>>> import numpy as np
>>> import numpy.linalg as la
>>> np.set_printoptions(precision=1, suppress=True, linewidth=140)
>>> J = np.load("run9.npy")
>>> J
array([[ 0.2,  2.2, -1.7],
       [-1.1,  0.9,  1.6],
       [-2.5, -0.9, -0.9],
       [-0.7,  0.9,  0.7]])
>>> M2 = np.array([[1, 2], [1, 0], [2, 2]])
>>> np.vstack([J, M2.T]).shape
(6, 3)
>>> np.einsum("ik,kj->ij", J, M2)
array([[-1.1, -3.2],
       [ 3.1,  1.1],
       [-5.1, -6.8],
       [ 1.5, -0.1]])
>>> np.einsum("ij->j", J)
array([-4.1,  3.2, -0.3])
>>> np.einsum("ij,ij->i", J, J)
array([8.1, 4.5, 7.8, 1.8])
>>> la.matrix_rank(J @ M2)
np.int64(2)
>>> np.einsum("ik,kj->ji", J, M2)
array([[-1.1,  3.1, -5.1,  1.5],
       [-3.2,  1.1, -6.8, -0.1]])
>>> U, s, Vh = la.svd(J, full_matrices=False)
>>> s / s[0]
array([1. , 0.9, 0.8])
>>> (s > 1e-8).sum()
np.int64(3)
>>> np.round(U.T @ J @ Vh.T, 1) + 0
array([[3. , 0. , 0. ],
       [0. , 2.7, 0. ],
       [0. , 0. , 2.4]])
>>> np.round(Vh @ Vh.T, 1) + 0
array([[1., 0., 0.],
       [0., 1., 0.],
       [0., 0., 1.]])
>>> U.shape, s.shape, Vh.shape
((4, 3), (3,), (3, 3))
>>> vec = np.array([3, 0, -2])
>>> target = J @ vec
>>> np.round(la.pinv(J) @ J, 1) + 0
array([[1., 0., 0.],
       [0., 1., 0.],
       [0., 0., 1.]])
>>> rng = np.random.default_rng(4553)
>>> target = target + 0.3 * rng.normal(size=4)
>>> target
array([ 4.3, -6.9, -5.9, -3.8])
>>> coef, *_ = la.lstsq(J, target)
>>> np.round(J.T @ (target - J @ coef), 1) + 0
array([0., 0., 0.])
>>> coef.round(1) + 0
array([ 3.1,  0. , -2.2])
>>> coef.round()
array([ 3., -0., -2.])
>>> arr = np.load("a.npy")
>>> arr
array([[ 1,  0,  4],
       [ 4,  7,  0],
       [ 6,  9,  0],
       [ 4,  1, 10],
       [ 0,  0,  0],
       [ 7,  7,  4],
       [ 2,  5,  0],
       [ 0,  3,  0],
       [ 1,  0,  4],
       [ 4,  3,  4],
       [ 1,  0,  4],
       [ 0,  0,  0],
       [ 6,  3, 12],
       [ 0,  0,  4],
       [ 8, 11,  0],
       [ 9,  9,  6],
       [ 9, 11,  0],
       [ 6,  5,  6],
       [ 6,  9,  0],
       [ 8, 11,  0],
       [ 6,  9,  0],
       [ 2,  3,  0],
       [ 0,  1,  0],
       [ 8,  9,  2],
       [ 4,  5,  0],
       [ 5,  5,  2],
       [ 8,  9,  2]])
>>> gram = arr.T @ arr
>>> np.trace(gram), (arr ** 2).sum()
(np.int64(2256), np.int64(2256))
>>> gram
array([[ 747,  864,  300],
       [ 864, 1085,  216],
       [ 300,  216,  424]])
>>> la.svd(arr, compute_uv=False) ** 2
array([1884.2,  362.2,    9.7])
>>> la.eigvalsh(gram)[::-1]
array([1884.2,  362.2,    9.7])
>>> idx = arr[:, 2] > np.median(arr[:, 2])
>>> u = arr[idx].mean(axis=0) - arr[~idx].mean(axis=0)
>>> ((arr - arr.mean(axis=0)) @ u > 0).astype(int)
array([1, 0, 0, 1, 0, 1, 0, 0, 1, 1, 1, 0, 1, 1, 0, 1, 0, 1, 0, 0, 0, 0, 0, 0, 0, 0, 0])
